$ python3 -q
>>> import numpy as np
>>> import numpy.linalg as la
>>> np.set_printoptions(precision=2, suppress=True, linewidth=160)
>>> tidy = lambda a: np.round(a, 2) + 0
>>> K = np.loadtxt("mat.csv", delimiter=",")
>>> print(tidy(K))
[[0.17 0.33 0.33 0.17]
 [0.33 0.67 0.   0.  ]
 [0.29 0.29 0.14 0.29]
 [0.29 0.   0.29 0.43]]
>>> print(tidy(K.sum(axis=1)))
[1. 1. 1. 1.]
>>> print(tidy(la.matrix_power(K, 100)))
[[0.27 0.41 0.16 0.16]
 [0.27 0.41 0.16 0.16]
 [0.27 0.41 0.16 0.16]
 [0.27 0.41 0.16 0.16]]
>>> print(tidy(np.sort(np.abs(la.eigvals(K)))[::-1]))
[1.   0.58 0.09 0.09]
>>> p = np.eye(4)[3]
>>> for _ in range(5):
...     p = p @ K
...     print(p.round(2))
... 
[0.29 0.   0.29 0.43]
[0.25 0.18 0.26 0.31]
[0.26 0.28 0.21 0.25]
[0.27 0.33 0.19 0.21]
[0.27 0.36 0.18 0.19]
>>> P = np.triu(np.array([[-2, 1, -2, 2], [2, -1, 2, -1], [0, 1, 0, -1], [0, 1, 2, 1]]), 1) + np.eye(4)
>>> out = P @ K @ la.inv(P)
>>> print(tidy(out))
[[ 0.5  -0.07  1.76  1.14]
 [ 0.62  0.62  0.   -0.48]
 [ 0.    0.29 -0.71 -0.57]
 [ 0.29 -0.29  1.43  1.  ]]
>>> print(tidy(np.poly(out)))
[ 1.   -1.4   0.31  0.09  0.  ]
>>> print(tidy(la.det(out)))
0.0
>>> u = np.array([9, 1, 7, 9])
>>> out = K + np.outer(u, np.eye(4)[1])
>>> print(tidy(out))
[[0.17 9.33 0.33 0.17]
 [0.33 1.67 0.   0.  ]
 [0.29 7.29 0.14 0.29]
 [0.29 9.   0.29 0.43]]
>>> print(tidy(la.det(out) / la.det(K)), tidy(1 + la.solve(K, u)[1]))
14.0 14.0
>>> print(la.matrix_rank(la.inv(out) - la.inv(K), tol=1e-8))
1
>>> print(la.matrix_rank(out - K))
1
>>> mat = np.loadtxt("a.csv", delimiter=",")
>>> print(tidy(mat))
[[-0.79 -0.05 -0.01 -0.6 ]
 [ 0.37 -0.56  0.59 -0.46]
 [ 0.48  0.26 -0.54 -0.64]
 [-0.05 -0.79 -0.6   0.15]]
>>> u = np.array([-1, -2, 2, 1])
>>> out = mat + np.outer(u, np.eye(4)[1])
>>> print(la.matrix_rank(la.inv(out) - la.inv(mat), tol=1e-8))
1
>>> print(la.matrix_rank(out - mat))
1
>>> print(tidy(out))
[[-0.79 -1.05 -0.01 -0.6 ]
 [ 0.37 -2.56  0.59 -0.46]
 [ 0.48  2.26 -0.54 -0.64]
 [-0.05  0.21 -0.6   0.15]]
>>> print(tidy(la.det(out) / la.det(mat)), tidy(1 + la.solve(mat, u)[1]))
1.9 1.9
>>> W1 = np.array([[0, 4], [1, -2], [-3, 3], [3, -5]])
>>> beta = np.array([2, 2])
>>> H = np.maximum(mat @ W1 + beta, 0)
>>> print((H > 0).mean(axis=0))
[0.75 1.  ]
>>> print(la.matrix_rank(H))
2
>>> cent = np.array([[3, -1], [3, 0]])
>>> print((H @ cent).round(6).argmax(axis=1))
[0 0 0 0]
>>> print(tidy(H @ cent))
[[ 6.23 -0.18]
 [25.91  0.  ]
 [20.76 -1.99]
 [12.84 -3.45]]
>>> print(np.allclose(mat, mat.T))
False
>>> assert mat == mat.T
Traceback (most recent call last):
  File "<python-input-39>", line 1, in <module>
    assert mat == mat.T
           ^^^^^^^^^^^^
ValueError: The truth value of an array with more than one element is ambiguous. Use a.any() or a.all()
>>> print(tidy(la.matrix_power(mat, 3)))
[[-0.16 -0.57 -0.14 -0.79]
 [ 0.3  -0.21  0.93 -0.07]
 [ 0.88  0.26 -0.24 -0.33]
 [ 0.35 -0.75 -0.25  0.51]]
>>> print(np.allclose(mat @ mat.T, mat.T @ mat))
True
>>> mat.inv()
Traceback (most recent call last):
  File "<python-input-42>", line 1, in <module>
    mat.inv()
    ^^^^^^^
AttributeError: 'numpy.ndarray' object has no attribute 'inv'
>>> rng = np.random.default_rng(61)
>>> labels = rng.permutation(4)
>>> print(labels)
[0 2 1 3]
>>> out = mat[labels][:, labels]
>>> print(tidy(la.det(out)), tidy(la.det(mat[labels])))
-1.0 1.0
>>> print(tidy(np.sort(np.abs(la.eigvals(out)))))
[1. 1. 1. 1.]
>>> out = np.array([[3, 4, 6], [8, 7, 8], [3, 7, 7], [1, 1, 9]])
>>> print(tidy(np.einsum("ik,kj->ji", mat, out)))
[[ -3.42  -2.03   1.27  -8.1 ]
 [ -4.22   1.25  -0.7   -9.75]
 [-10.69  -2.21  -4.58  -9.48]]
>>> print(tidy(mat @ out))
[[ -3.42  -4.22 -10.69]
 [ -2.03   1.25  -2.21]
 [  1.27  -0.7   -4.58]
 [ -8.1   -9.75  -9.48]]
>>> m1 = np.array([[10, 2, 2, -15], [2, -4, -3, -5], [2, -3, -18, 1], [-15, -5, 1, -12]])
>>> u = np.array([-6, -5, 1, -4])
>>> out = m1 + np.outer(u, np.eye(4)[3])
>>> print(la.matrix_rank(la.inv(out) - la.inv(m1), tol=1e-8))
1
>>> W1 = np.array([[2, 2, 1, 2, 1], [0, 2, 2, 2, 0], [0, 1, 2, 1, 2], [1, 2, 0, 0, 2]])
>>> beta = np.array([0, 1, -2, -3, -1])
>>> H = np.maximum(m1 @ W1 + beta, 0)
>>> print(la.matrix_rank(H))
2
>>> print((H > 0).mean(axis=0))
[0.5  0.   0.25 0.25 0.  ]
>>> print(H)
[[ 5  0 16 23  0]
 [ 0  0  0  0  0]
 [ 5  0  0  0  0]
 [ 0  0  0  0  0]]
>>> cent = np.array([[0, -5], [-5, -5], [2, -4], [4, 1], [-2, -1]])
>>> print(H @ cent)
[[124 -66]
 [  0   0]
 [  0 -25]
 [  0   0]]
>>> print(W1 @ cent)
[[ -2 -23]
 [  2 -16]
 [ -1 -14]
 [-14 -17]]
>>> out = m1 + rng.integers(-2, 3, (4, 3)) @ rng.integers(-2, 3, (3, 4))
>>> print(out)
[[ 13   5   0 -19]
 [  3  -3  -4  -3]
 [  6   1 -16  -3]
 [-12  -2   1 -12]]
>>> print(la.matrix_rank(out - m1, tol=1e-8))
3
>>> print(tidy(la.svd(out - m1, compute_uv=False)))
[9.67 3.57 2.95 0.  ]
>>> labels = rng.permutation(4)
>>> print(labels)
[1 2 3 0]
>>> out = m1[labels][:, labels]
>>> print(np.allclose(out, m1))
False
>>> print(out)
[[ -4  -3  -5   2]
 [ -3 -18   1   2]
 [ -5   1 -12 -15]
 [  2   2 -15  10]]
>>> arr = np.load("m.npy")
>>> print(arr)
[[-1  0  0  0]
 [ 0  2 -2  0]
 [ 0  0 -1 -1]
 [ 0  2  0  3]]
>>> vals, evecs = la.eig(arr)
>>> print(np.prod(vals))
2.0
>>> print(tidy(np.sort(la.eigvals(arr.T))))
[-1.   -0.56  1.    3.56]
>>> print(tidy(np.sort(la.eigvals(la.inv(arr)))))
[-1.78 -1.    0.28  1.  ]
>>> t3 = np.stack([arr, 2 * arr, arr[::-1]])
>>> print(tidy(la.norm(t3, axis=(1, 2))))
[4.9 9.8 4.9]
>>> print(tidy(la.det(t3)))
[ 2. 32.  2.]
>>> print((t3 @ arr.T).shape)
(3, 4, 4)
>>> print(np.einsum("bij,cij->bc", t3, t3))
[[24 48  4]
 [48 96  8]
 [ 4  8 24]]
>>> print(t3.sum(axis=0))
[[-3  2  0  3]
 [ 0  6 -7 -1]
 [ 0  2 -5 -3]
 [-1  6  0  9]]
>>> print(la.matrix_rank(t3))
[4 4 4]
>>> u = np.array([3, 2, -4, 1])
>>> out = arr + np.outer(u, np.eye(4)[2])
>>> print(la.matrix_rank(la.inv(out) - la.inv(arr), tol=1e-8))
1
>>> print(la.matrix_rank(out - arr))
1
>>> labels = rng.permutation(4)
>>> print(labels)
[3 1 2 0]
>>> out = arr[labels][:, labels]
>>> print(np.trace(out))
3
>>> print(tidy(np.sort(np.abs(la.eigvals(out)))))
[0.56 1.   1.   3.56]
>>> data = np.array([[1, -1, 1, -1, 1, -1, 1, -1],
...     [1, -1, -1, 1, 1, -1, -1, 1],
...     [1, 1, -1, -1, -1, -1, 1, 1]])
>>> t3 = np.stack([data, 5 * data, data[::-1]])
>>> print(t3.sum(axis=0))
[[ 7 -5  5 -7  5 -7  7 -5]
 [ 7 -7 -7  7  7 -7 -7  7]
 [ 7  5 -5 -7 -5 -7  7  5]]
>>> print(np.einsum("bij,cij->bc", t3, t3))
[[ 24 120   8]
 [120 600  40]
 [  8  40  24]]
>>> print(tidy(la.norm(t3, axis=(1, 2))))
[ 4.9  24.49  4.9 ]
>>> print((t3 @ data.T).shape)
(3, 3, 3)
>>> print(la.matrix_rank(t3))
[3 3 3]
>>> F = np.array([[1, 4, 3, 1], [4, 1, 4, 3], [3, 4, 1, 4], [1, 3, 4, 1]])
>>> vals, evecs = la.eigh(m1)
>>> vec = np.array([4, 0, -4, -5])
>>> print(tidy(vec @ m1 @ vec / (vec @ vec)), tidy(vals[0]), tidy(vals[-1]))
2.6 -20.92 18.36
>>> print((np.sign(evecs[:, -1].round(6)) == np.sign(evecs[0, -1].round(6))).astype(int))
[1 1 1 0]
>>> print(np.abs(m1).sum(axis=1).max(), tidy(np.abs(vals).max()))
33 20.92
>>> print(tidy(la.eigvalsh(m1[1:, 1:])))
[-18.62 -14.37  -1.02]
>>> print(tidy(evecs * np.maximum(vals, 0) @ evecs.T))
[[13.91  2.84  0.33 -7.33]
 [ 2.84  0.58  0.07 -1.5 ]
 [ 0.33  0.07  0.01 -0.17]
 [-7.33 -1.5  -0.17  3.86]]
>>> print(vec @ m1 @ vec)
148
>>> print([round(float(x), 2) for x in la.svd(F, compute_uv=False)[:3]])
[10.66, 3.66, 3.3]
>>> print(tidy(np.abs(la.svd(F)[2][-1])))
[0.68 0.2  0.2  0.68]
>>> print(la.cond(F) > 100)
False
>>> X = np.load("arr.npy")
>>> print(X)
[[ 3  0 34]
 [ 3  0  0]
 [ 3  0  6]
 [ 3  0  0]
 [ 3  0 13]
 [ 3  0  0]
 [ 3  0  0]
 [ 3  0  0]
 [ 3  0  0]
 [ 3  0 34]
 [ 3  0  0]
 [ 3  0  0]
 [ 3  0  0]
 [ 3  0  0]
 [ 3  0  0]
 [ 3  0  0]
 [ 3  0  0]
 [ 3  0 13]
 [ 3  0  0]
 [ 3  0 20]
 [ 3  0  0]
 [ 3  0  0]
 [ 3  0 27]]
>>> print(tidy(la.norm(X, 2) / la.norm(X)))
0.98
>>> print(np.argsort(-la.norm(X, axis=0).round(6), kind="stable")[:3])
[2 0 1]
>>> print([round(float(x), 2) for x in la.svd(X, compute_uv=False)[:3]])
[62.19, 12.4, 0.0]
>>> Uu, s, vt = la.svd(X)
>>> print(tidy(s))
[62.19 12.4   0.  ]
>>> out = Uu[:, :2] @ np.diag(s[:2]) @ vt[:2]
>>> print(tidy(la.norm(X - out) / la.norm(X)))
0.0
>>> print(tidy(np.abs(X - out).max()))
0.0
>>> print(tidy(out))
[[ 3.  0. 34.]
 [ 3.  0.  0.]
 [ 3.  0.  6.]
 [ 3.  0.  0.]
 [ 3.  0. 13.]
 [ 3.  0.  0.]
 [ 3.  0.  0.]
 [ 3.  0.  0.]
 [ 3.  0.  0.]
 [ 3.  0. 34.]
 [ 3.  0.  0.]
 [ 3.  0.  0.]
 [ 3.  0.  0.]
 [ 3.  0.  0.]
 [ 3.  0.  0.]
 [ 3.  0.  0.]
 [ 3.  0.  0.]
 [ 3.  0. 13.]
 [ 3.  0.  0.]
 [ 3.  0. 20.]
 [ 3.  0.  0.]
 [ 3.  0.  0.]
 [ 3.  0. 27.]]
>>> print(la.matrix_rank(out))
2
>>> print(la.matrix_rank(X, rtol=0.05))
2
>>> W0 = np.load("case1.npy")
>>> print(W0)
[[ 2.19  0.98  0.01 -0.03]
 [ 0.98  1.82  0.03  0.11]
 [ 0.01  0.03  1.03  0.17]
 [-0.03  0.11  0.17  1.96]]
>>> low = la.cholesky(W0)
>>> print(tidy(np.diag(low) ** 2))
[2.19 1.38 1.03 1.92]
>>> print(la.eigvalsh(W0).min() > 0)
True
>>> print(tidy(low @ low.T))
[[ 2.19  0.98  0.01 -0.03]
 [ 0.98  1.82  0.03  0.11]
 [ 0.01  0.03  1.03  0.17]
 [-0.03  0.11  0.17  1.96]]
>>> print(tidy(W0 / np.sqrt(np.outer(np.diag(W0), np.diag(W0)))))
[[ 1.    0.49  0.01 -0.01]
 [ 0.49  1.    0.02  0.06]
 [ 0.01  0.02  1.    0.12]
 [-0.01  0.06  0.12  1.  ]]
>>> vals, evecs = la.eigh(W0)
>>> vec = np.array([-2, -1, 2, 2])
>>> print(vec @ W0 @ vec)
27.42
>>> print(tidy(vec @ W0 @ vec / (vec @ vec)), tidy(vals[0]), tidy(vals[-1]))
2.11 1.0 3.01
>>> print(tidy(np.abs(W0).sum(axis=1).max()), tidy(np.abs(vals).max()))
3.21 3.01
>>> print(tidy(la.eigvalsh(W0[1:, 1:])))
[1.   1.76 2.05]
>>> print(tidy(la.norm(W0[3] - W0[2])))
1.99
>>> print(tidy(la.norm(W0, 1)), tidy(la.norm(W0, np.inf)))
3.21 3.21
>>> print(tidy(W0[3] @ W0[2]))
0.51
>>> print(tidy(la.norm(W0, axis=1)))
[2.4  2.07 1.04 1.97]
>>> print(tidy(la.norm(W0, "nuc")))
7.0
>>> print(tidy(la.norm(W0[3], 1)), tidy(la.norm(W0[3], np.inf)))
2.27 1.96
>>> vec = np.ones(4)
>>> for _ in range(5):
...     vec = W0 @ vec
...     vec /= la.norm(vec)
...     print(round(vec @ W0 @ vec, 2))
... 
2.76
2.9
2.96
2.98
3.0
>>> print(tidy(vec))
[0.75 0.64 0.04 0.14]
>>> print(tidy(la.eigvalsh(W0)[-1]))
3.01
